% python3 -q
>>> import numpy as np
>>> np.set_printoptions(precision=1, suppress=True, linewidth=140)
>>> rd = lambda a: np.round(a, 1) + 0
>>> u = np.array([4, 5, 4, 0, 5])
>>> E = u[np.abs(np.subtract.outer(np.arange(5), np.arange(5)))]
>>> E
array([[4, 5, 4, 0, 5],
       [5, 4, 5, 4, 0],
       [4, 5, 4, 5, 4],
       [0, 4, 5, 4, 5],
       [5, 0, 4, 5, 4]])
>>> vals, vecs = np.linalg.eigh(E)
>>> (vals > 1e-8).sum(), (vals < -1e-8).sum()
(np.int64(3), np.int64(2))
>>> rd(np.abs(vecs[:, -1]))
array([0.4, 0.4, 0.5, 0.4, 0.4])
>>> rd(np.linalg.eigvalsh(E + -2 * np.eye(5)))
array([-7.5, -3.7,  1.7,  2.5, 16.9])
>>> np.abs(vecs[:, -1]).round(6).argmax()
np.int64(2)
>>> rd(vecs.T @ vecs)
array([[1., 0., 0., 0., 0.],
       [0., 1., 0., 0., 0.],
       [0., 0., 1., 0., 0.],
       [0., 0., 0., 1., 0.],
       [0., 0., 0., 0., 1.]])
>>> rd(np.linalg.svd(E, compute_uv=False))
array([18.9,  5.5,  4.5,  3.7,  1.7])
>>> M2 = np.linalg.inv(E)
>>> rd(np.linalg.inv(M2))
array([[4., 5., 4., 0., 5.],
       [5., 4., 5., 4., 0.],
       [4., 5., 4., 5., 4.],
       [0., 4., 5., 4., 5.],
       [5., 0., 4., 5., 4.]])
>>> np.allclose(M2, E.T)
False
>>> rd(np.linalg.slogdet(E)[0])
np.float64(1.0)
>>> (np.abs(M2) > 1e-9).astype(int)
array([[1, 1, 1, 1, 1],
       [1, 1, 1, 1, 1],
       [1, 1, 1, 1, 1],
       [1, 1, 1, 1, 1],
       [1, 1, 1, 1, 1]])
>>> M2 = E[0, 0] * E[1:] - np.outer(E[1:, 0], E[0])
>>> M2
array([[  0,  -9,   0,  16, -25],
       [  0,   0,   0,  20,  -4],
       [  0,  16,  20,  16,  20],
       [  0, -25,  -4,  20,  -9]])
>>> np.linalg.matrix_rank(M2), np.linalg.matrix_rank(E)
(np.int64(4), np.int64(5))
>>> x0 = np.array([3, 1, -1, 1, -2])
>>> rhs = E @ x0
>>> rhs
array([ 3, 18, 10, -7,  8])
>>> rd(np.linalg.solve(E, 4 * rhs))
array([12.,  4., -4.,  4., -8.])
>>> M2 = E / np.sqrt((E ** 2).mean(axis=1, keepdims=True))
>>> np.linalg.matrix_rank(M2) == np.linalg.matrix_rank(E)
np.True_
>>> np.linalg.matrix_rank(E - E.mean(axis=1, keepdims=True))
np.int64(4)
>>> M = np.loadtxt("out16.csv", delimiter=",")
>>> M
array([[ 0.6,  1.5,  0.9, -0.7],
       [ 1.3, -1.9,  2.2, -1.1],
       [ 0.6, -2. ,  1.4, -0.5],
       [-1.5,  2.7, -4.6,  2.9],
       [ 0. , -0.4,  0.1,  0.5],
       [ 1.7, -5. ,  2.8, -0.5],
       [ 0.2, -0.6,  0.3, -0.2],
       [-0.3,  3.1, -2.5,  0.7],
       [ 0. , -3. , -0.6,  0.9],
       [ 0.5, -0.8, -0.5,  0.8],
       [ 0.5, -2.7,  0.9, -0.7],
       [ 0.3, -2. ,  0.8, -0.2],
       [ 0.7,  0.1,  1.9, -1. ],
       [-1. ,  3.2, -4. ,  2.7],
       [ 1.4, -2.9,  2.8, -1.2],
       [ 0.7, -1.9,  2. , -0.7],
       [-1.1,  2.8, -4.5,  2.5],
       [-0.2,  0.5, -1.2,  1. ],
       [-1.4,  3.3, -5. ,  2.9],
       [ 1.5, -2.1,  3.2, -1.7],
       [ 0.1, -2.7, -1. ,  1.7],
       [ 0.4,  0.3, -0.1,  0.4],
       [ 0. ,  1.6, -2.2,  1.1]])
>>> dist = np.linalg.norm(M[:, None] - M[None], axis=-1)
>>> rd(dist[:5, :5])
array([[0. , 3.7, 3.5, 7. , 2.5],
       [3.7, 0. , 1.2, 9.6, 3.3],
       [3.5, 1.2, 0. , 8.6, 2.4],
       [7. , 9.6, 8.6, 0. , 6.3],
       [2.5, 3.3, 2.4, 6.3, 0. ]])
>>> rd(np.linalg.norm(M, axis=1))
array([2. , 3.4, 2.6, 6.3, 0.6, 6. , 0.7, 4.1, 3.2, 1.3, 3. , 2.2, 2.3, 5.9, 4.4, 2.9, 6. , 1.7, 6.8, 4.4, 3.3, 0.6, 2.9])
>>> np.linalg.matrix_rank(dist ** 2)
np.int64(6)
>>> M2 = np.array([[2, 1], [2, -2]])
>>> Z = np.array([[1, 0], [2, 2]])
>>> F = np.kron(M2, Z)
>>> F
array([[ 2,  0,  1,  0],
       [ 4,  4,  2,  2],
       [ 2,  0, -2,  0],
       [ 4,  4, -4, -4]])
>>> rng = np.random.default_rng(4321)
>>> z = rng.permutation(4)
>>> M2 = F[:, z] * rng.choice([-1, 1], 4)
>>> M2
array([[ 0,  0, -1,  2],
       [ 2, -4, -2,  4],
       [ 0,  0,  2,  2],
       [-4, -4,  4,  4]])
>>> U, _, Vt = np.linalg.svd(F.T @ M2)
>>> rd(np.linalg.lstsq(F, M2)[0])
array([[ 0.,  0.,  0.,  1.],
       [ 0., -1.,  0.,  0.],
       [ 0.,  0., -1.,  0.],
       [ 1.,  0.,  0.,  0.]])
>>> z
array([3, 1, 2, 0])
>>> def softmax(z):
...     e = np.exp(z - z.max(axis=-1, keepdims=True))
...     return e / e.sum(axis=-1, keepdims=True)
... 
>>> rd(softmax(M2[1] + 5))
array([0.1, 0. , 0. , 0.9])
>>> scores = M2 @ M2.T / np.sqrt(4)
>>> rd(softmax(scores))
array([[0.1, 0.9, 0. , 0. ],
       [0. , 1. , 0. , 0. ],
       [0. , 0. , 0. , 1. ],
       [0. , 0. , 0. , 1. ]])
>>> K = np.array([[3, -6, 9], [-6, 12, 3], [0, 0, 0], [2, -4, -3]])
>>> K
array([[ 3, -6,  9],
       [-6, 12,  3],
       [ 0,  0,  0],
       [ 2, -4, -3]])
>>> U, sv, Vt = np.linalg.svd(K)
>>> vecs = Vt[:(sv > 1e-8).sum()]
>>> x0 = K[0] + 4 * K[2] + rng.integers(2) * np.eye(3)[1]
>>> x0
array([ 3., -6.,  9.])
>>> np.allclose(vecs.T @ vecs @ x0, x0)
True
>>> np.linalg.matrix_rank(np.vstack([K, x0]))
np.int64(2)
>>> rd(np.diag(vecs.T @ vecs))
array([0.2, 0.8, 1. ])
>>> [round(float(x), 1) for x in np.linalg.svd(K, compute_uv=False)[:3]]
[15.7, 9.9, 0.0]
>>> np.linalg.cond(K) > 100
np.True_
>>> np.argsort(-np.linalg.norm(K, axis=0).round(6), kind="stable")[:3]
array([1, 2, 0])
>>> U, sv, Vt = np.linalg.svd(K)
>>> np.argmax(sv[:-1] / (sv[1:] + 1e-6)) + 1
np.int64(2)
>>> rd(sv)
array([15.7,  9.9,  0. ])
>>> M2 = U[:, :2] @ np.diag(sv[:2]) @ Vt[:2]
>>> np.linalg.matrix_rank(M2)
np.int64(2)
>>> rd(np.linalg.norm(K - M2) / np.linalg.norm(K))
np.float64(0.0)
>>> rd(M2)
array([[ 3., -6.,  9.],
       [-6., 12.,  3.],
       [ 0.,  0.,  0.],
       [ 2., -4., -3.]])
>>> np.linalg.matrix_rank(K, rtol=0.05)
np.int64(2)
>>> data = np.load("block16.npy")
>>> data
array([[ 0.9, -1. ,  1. , -0.6, -0.6,  1. , -0.9],
       [ 1. ,  0.8,  0.5, -0.4, -0.9, -1. ,  0.8],
       [ 0.8,  0.6, -0.7,  0.8,  0.8, -0.8,  0.5],
       [-0.4, -0.1, -0.5,  0.7,  0.6,  0.2,  0.5],
       [-1. ,  0.5, -1. ,  0.9,  0.8, -0.2,  1. ],
       [-0.5, -0.9,  0.4,  0.6,  0.9,  1. , -0.7],
       [ 0.9, -0.9,  1. , -0.9, -1. ,  0.9, -0.4],
       [-0.9, -0.3,  0.5, -0.2, -0.8,  0.2,  0.9],
       [-0.2, -0.6, -0.8, -0.2,  1. ,  1. , -1. ],
       [ 1. ,  0.5,  1. , -0.8, -1. , -1. ,  0.7],
       [-0.5, -0.7,  0.4, -0.8,  0.2,  1. , -1. ],
       [ 1. ,  0.7,  0.7, -1. ,  0.8, -0.4, -1. ],
       [-1. ,  0.1, -0.5, -0.6, -0.4,  0.4, -0.3],
       [-0.8, -0.4,  0.4, -0.6, -0.6,  0.7, -0.2],
       [-0.9, -0.1, -0.4,  0.7, -0.1, -0.1,  0.9],
       [ 1. , -0.7,  1. , -1. , -0.8,  0.9, -1. ],
       [ 0.2,  0.1, -0.6,  0.2,  0.8,  0.3, -0.8],
       [ 1. ,  0.3,  0.7, -0.6, -0.3, -0.7, -0.8],
       [-1. ,  0.9, -1. ,  1. ,  1. , -0.9,  1. ],
       [-0.9, -0.1,  0.3,  0. , -0.8, -0.3,  1. ],
       [ 1. ,  0.3,  0.4, -0.9, -0.1, -0.2, -1. ],
       [ 1. , -0.7,  0.9, -0.8,  0.1,  0.9, -1. ],
       [-1. , -0.8, -0.2,  0.3,  0.2,  1. ,  0.4],
       [-0.4,  0.9, -1. ,  0.4,  0.9, -0.9, -0.7],
       [-0.8, -0.6,  0.5,  0.9, -0.6,  0. ,  1. ],
       [-0.9, -0.8,  0.7,  0.2, -0.1,  1. ,  0.3],
       [-0.9,  0.2, -0.7, -0.6,  0.5,  0.6, -0.9],
       [ 0.6, -0.6,  0.8, -0.9, -0.5,  0.9, -1. ],
       [ 1. , -0.2,  1. , -1. , -1. , -0.6, -0.3],
       [ 1. ,  0.1,  0.9, -0.9, -0.9, -0.6, -0.9],
       [ 0.9,  0.9, -0.8, -0.3, -0.1, -1. ,  0. ],
       [-0.8,  0. ,  0.2,  0.7, -0.7, -0.7,  1. ],
       [-0.5, -0.1, -0.9,  0.8,  1. ,  0.8, -0.9],
       [ 0.6, -0.4,  0.6, -0.1, -0.1,  0.5, -0.3],
       [-0.6, -0.1,  0.8, -0.6, -1. , -0.6,  0.9],
       [-1. ,  0.4, -1. ,  0.9,  1. ,  0.8, -0.4],
       [ 0.6,  0.5, -0.4, -0.4,  0.3, -0.4, -0.8],
       [ 0.9, -0.1,  0.7,  0. , -0.3, -0.4,  0.1],
       [-1. ,  0.1, -0.1,  0. , -0.9, -0.6,  1. ]])
>>> Xs = data - data.mean(axis=0)
>>> vecs = np.linalg.svd(Xs)[2][:3]
>>> M2 = Xs - Xs @ vecs.T @ vecs
>>> np.linalg.norm(M2, axis=1).round(6).argmax()
np.int64(12)
>>> rd((Xs @ vecs.T).std(axis=0))
array([1.2, 1. , 0.9])
>>> rd(np.diag(vecs.T @ vecs))
array([0.5, 0.3, 0.4, 0.2, 0.5, 0.5, 0.6])
>>> rd(np.cov(Xs @ vecs.T, rowvar=False))
array([[1.5, 0. , 0. ],
       [0. , 1. , 0. ],
       [0. , 0. , 0.8]])
>>> r = np.linalg.matrix_rank(K)
>>> r
np.int64(2)
>>> ns = np.linalg.svd(K)[2][r:].T
>>> ns.shape
(3, 1)
>>> np.allclose(K @ ns, 0)
True
>>> rd(ns @ ns.T)
array([[0.8, 0.4, 0. ],
       [0.4, 0.2, 0. ],
       [0. , 0. , 0. ]])
>>> J = np.array([[-1, -1, 0, 0], [0, 1, 0, 0], [0, 0, -1, -1], [0, 0, 0, 1]])
>>> J
array([[-1, -1,  0,  0],
       [ 0,  1,  0,  0],
       [ 0,  0, -1, -1],
       [ 0,  0,  0,  1]])
>>> np.prod(np.diag(J)), rd(np.linalg.det(J))
(np.int64(1), np.float64(1.0))
>>> np.linalg.matrix_rank(J - J[0, 0] * np.eye(4))
np.int64(2)
>>> rd(np.sort(np.linalg.eigvals(J)))
array([-1., -1.,  1.,  1.])
>>> z = rng.permutation(4)
>>> z
array([0, 3, 1, 2])
>>> M2 = J[z][:, z]
>>> np.diag(M2)
array([-1,  1,  1, -1])
>>> rd(np.sort(np.abs(np.linalg.eigvals(M2))))
array([1., 1., 1., 1.])
>>> rd(np.linalg.det(M2)), rd(np.linalg.det(J[z]))
(np.float64(1.0), np.float64(1.0))
>>> rd(np.sort(np.linalg.eigvals(J).real))
array([-1., -1.,  1.,  1.])
>>> rd(np.linalg.det(J))
np.float64(1.0)
>>> (np.linalg.matrix_power((J != 0) + (J.T != 0) + np.eye(4), 4) > 0).astype(int)
array([[1, 1, 0, 0],
       [1, 1, 0, 0],
       [0, 0, 1, 1],
       [0, 0, 1, 1]])
>>> arr = np.loadtxt("test3.csv", delimiter=",")
>>> arr
array([[ 0.2, -1. ,  0.1,  0.5,  0.3],
       [-0.6,  1.8,  1.5,  1.6, -1.2],
       [-1.1, -0.1,  1.9,  1.2, -2.4],
       [-0.3,  0.2,  0.5, -0.5, -0.6],
       [-0.3, -1. ,  0.4,  1.9, -0.4],
       [-0.5, -0.8, -0.7,  0.2, -0.8],
       [-0.4, -0.2, -1.1,  0.4, -0.9],
       [-0.1,  0. ,  0.5,  0.1, -0.3],
       [ 0. ,  1.2,  1.8,  0. , -0.2],
       [-1.4,  2.9,  0.7,  0.7, -2.5],
       [ 1.2,  0.4,  0.6, -0.7,  2.6],
       [-1.3, -1.3, -0.5,  1.3, -2.6],
       [ 1. , -0.4,  0.1, -0.2,  2.4],
       [ 0.1,  0.9, -0.6,  0.2, -0.2],
       [ 1.1, -0.5, -1. ,  0.5,  2.3],
       [-0.7,  2.1, -0.3,  0.4, -1.2],
       [ 0.2,  2.4,  0. , -0.7,  0.3],
       [ 0.1, -0.8, -0.5,  0. ,  0. ],
       [ 0.5,  1.3, -0.3,  1.1,  1.3],
       [-0.3, -0.1, -0.9, -0.1, -0.6],
       [ 0.6,  0.1,  0.9,  2.2,  1.3],
       [-0.9,  0.3, -2.1, -1.3, -1.9],
       [ 1.7, -0.4,  0.1,  0. ,  3.5],
       [ 0. ,  1.2,  0.7,  1.2,  0.4],
       [-0.3,  0. , -0.7,  0.1, -0.5],
       [ 1.1, -1. , -0.8, -0.4,  2.3],
       [ 0.5,  0.3,  0.8, -0.6,  0.8],
       [ 0.2, -0.3,  0.2, -1.7,  0.5],
       [-1.6, -1.4, -0.7,  0.3, -3. ],
       [-1.5,  0.2,  0.4,  1.2, -2.9],
       [-0.3, -1.6, -0.8,  0. , -1.1],
       [ 0.2, -1.7, -0.7,  0.2,  0.6],
       [ 0.5, -0.5,  0.7,  0.7,  1.6],
       [ 0.4, -1.2, -0.1, -0.5,  1.1],
       [-0.4,  0.4,  0.2,  1.9, -0.8],
       [ 0.9, -0.1, -0.2,  0.2,  2.1],
       [-0.6, -0.4,  0.8,  1.6, -0.4],
       [ 0. ,  1.3, -2.1,  1.4, -0.2]])
>>> Z = arr[[32, 17]].astype(float)
>>> for _ in range(5):
...     z = np.linalg.norm(arr[:, None] - Z, axis=-1).argmin(axis=1)
...     Z = np.array([arr[z == j].mean(axis=0) for j in range(2)])
... 
>>> z
array([0, 1, 1, 1, 1, 1, 1, 1, 1, 1, 0, 1, 0, 1, 0, 1, 1, 1, 0, 1, 0, 1, 0, 1, 1, 0, 0, 0, 1, 1, 1, 0, 0, 0, 1, 0, 1, 1])
>>> np.abs(Z[1] - Z[0]).argmax()
np.int64(4)
>>> Xs = arr - arr.mean(axis=0)
>>> vecs = np.linalg.svd(Xs)[2][:4]
>>> M2 = Xs - Xs @ vecs.T @ vecs
>>> rd(np.diag(vecs.T @ vecs))
array([0.2, 1. , 1. , 1. , 0.8])
>>> rd((Xs @ vecs.T).std(axis=0))
array([1.8, 1.1, 0.9, 0.7])
>>> q, R = np.linalg.qr(F)
>>> rd(q)
array([[-0.3,  0.6,  0.3,  0.6],
       [-0.6, -0.3,  0.6, -0.3],
       [-0.3,  0.6, -0.3, -0.6],
       [-0.6, -0.3, -0.6,  0.3]])
>>> rd(q.T @ q)
array([[1., 0., 0., 0.],
       [0., 1., 0., 0.],
       [0., 0., 1., 0.],
       [0., 0., 0., 1.]])
>>> rd(abs(R[0, 0])), rd(np.linalg.norm(F[:, 0]))
(np.float64(6.3), np.float64(6.3))
>>> rd(R)
array([[-6.3, -5.1,  1.6,  1.3],
       [ 0. , -2.5,  0. ,  0.6],
       [ 0. ,  0. ,  4.7,  3.8],
       [ 0. ,  0. ,  0. , -1.9]])
>>> rd(q @ R)
array([[ 2.,  0.,  1.,  0.],
       [ 4.,  4.,  2.,  2.],
       [ 2.,  0., -2.,  0.],
       [ 4.,  4., -4., -4.]])
>>> Z = np.array([[2, 2, 2, -2, -1, 1, -1, -2, -1, 2],
...     [0, -1, 1, -1, 0, -1, 1, -1, 1, -2],
...     [0, -1, -2, 2, -2, -1, 1, 0, 1, -2]])
>>> X = rng.normal(size=(34, 3)) @ Z + np.array([1, 1, 0, 1, 1, 0, 0, 2, 0, 2])
>>> rd(X)
array([[ 1. ,  0.9, -0.3,  1.3,  0.8, -0.1,  0.1,  2.1,  0.1,  1.9],
       [ 2.2,  2.4,  2.6, -1.6,  1.5,  0.8, -0.8,  0.5, -0.8,  3.7],
       [-0.2,  1. , -0.8,  1.8,  2.7,  0.6, -0.6,  3.9, -0.6,  3.3],
       [ 3.4,  3. , -2.2,  3.2, -3.6,  0.8, -0.8,  0.8, -0.8,  3.5],
       [-3.4, -2.2, -2.6,  3.6,  5.2, -1. ,  1. ,  6.6,  1. ,  0. ],
       [ 0.4,  1.4, -1.5,  2.5,  1.5,  0.7, -0.7,  3.6, -0.7,  3.4],
       [-2. , -3.1, -3.8,  4.8,  1.2, -2.6,  2.6,  4.6,  2.6, -3.1],
       [ 3.6,  0. ,  1.4, -0.4, -3.4, -2.2,  2.2, -2.5,  2.2, -2.5],
       [ 0.7,  0.2,  1.7, -0.7,  2.2, -0.6,  0.6,  1.4,  0.6,  0.8],
       [ 0.9,  1.5,  0.6,  0.4,  1.8,  0.5, -0.5,  2.2, -0.5,  3. ],
       [ 2.4,  1.7,  3.5, -2.5,  1.2,  0. ,  0. , -0.6,  0. ,  2. ],
       [-1.6, -1.4,  2. , -1. ,  5.6, -1.1,  1.1,  3.2,  1.1, -0.2],
       [-0.9, -1. , -2.6,  3.6,  1.3, -1.1,  1.1,  4. ,  1.1, -0.2],
       [ 2.8,  1.9, -1.1,  2.1, -2.4,  0.1, -0.1,  0.6, -0.1,  2.1],
       [ 1.5,  1.7,  2.5, -1.5,  2.2,  0.4, -0.4,  0.9, -0.4,  2.9],
       [ 1.2,  2.5, -0.7,  1.7,  1.1,  1.4, -1.4,  2.9, -1.4,  4.8],
       [ 1.1,  0.3, -3.6,  4.6, -2. , -0.7,  0.7,  2.7,  0.7,  0.6],
       [ 4.1,  4.4,  2.1, -1.1, -1. ,  1.8, -1.8, -0.6, -1.8,  5.6],
       [ 3.3,  2.4,  4. , -3. ,  0.3,  0.2, -0.2, -1.5, -0.2,  2.4],
       [ 2.7,  3.8,  1.7, -0.7,  0.9,  1.9, -1.9,  1. , -1.9,  5.9],
       [-0.4, -1.3, -1.5,  2.5,  1.1, -1.6,  1.6,  2.9,  1.6, -1.1],
       [ 1.3, -0.5, -6.3,  7.3, -4.7, -1.6,  1.6,  2.7,  1.6, -1.3],
       [-1.8,  0.8, -1.8,  2.8,  4.8,  1.2, -1.2,  6.2, -1.2,  4.4],
       [-2.2, -2. , -5.4,  6.4,  1.3, -1.4,  1.4,  6.1,  1.4, -0.7],
       [ 0.4, -0.7, -0.1,  1.1,  0.8, -1.4,  1.4,  1.6,  1.4, -0.9],
       [-1.7, -0.2, -4. ,  5. ,  2.4,  0.1, -0.1,  6.1, -0.1,  2.2],
       [ 0.3, -0.1, -2. ,  3. ,  0.2, -0.8,  0.8,  2.9,  0.8,  0.4],
       [ 2.7,  2. ,  2.3, -1.3,  0. ,  0.1, -0.1, -0.4, -0.1,  2.2],
       [ 4.1,  3.9,  6. , -5. ,  1.4,  1.4, -1.4, -2.2, -1.4,  4.7],
       [-0.2,  0. , -0.7,  1.7,  2. , -0.4,  0.4,  3.1,  0.4,  1.3],
       [ 2.6,  0.1,  0. ,  1. , -2.6, -1.7,  1.7, -0.8,  1.7, -1.5],
       [ 1.3,  1.1,  4.3, -3.3,  3.4, -0.1,  0.1,  0.2,  0.1,  1.9],
       [-1. , -2.9, -1.8,  2.8,  0.9, -2.8,  2.8,  2.7,  2.8, -3.7],
       [ 0.7, -0.7,  0.5,  0.5,  0.7, -1.5,  1.5,  1.1,  1.5, -1.1]])
>>> # null space of dimension 6
>>> Xs = X - X.mean(axis=0)
>>> vecs = np.linalg.svd(Xs)[2][:4]
>>> M2 = Xs - Xs @ vecs.T @ vecs
>>> rd((Xs @ vecs.T).std(axis=0))
array([5.1, 3.1, 2.8, 0. ])
>>> rd(M2.std(axis=0))
array([0., 0., 0., 0., 0., 0., 0., 0., 0., 0.])
>>> rd(np.cov(Xs @ vecs.T, rowvar=False))
array([[26.9,  0. ,  0. ,  0. ],
       [ 0. , 10.1,  0. ,  0. ],
       [ 0. ,  0. ,  8.2,  0. ],
       [ 0. ,  0. ,  0. ,  0. ]])
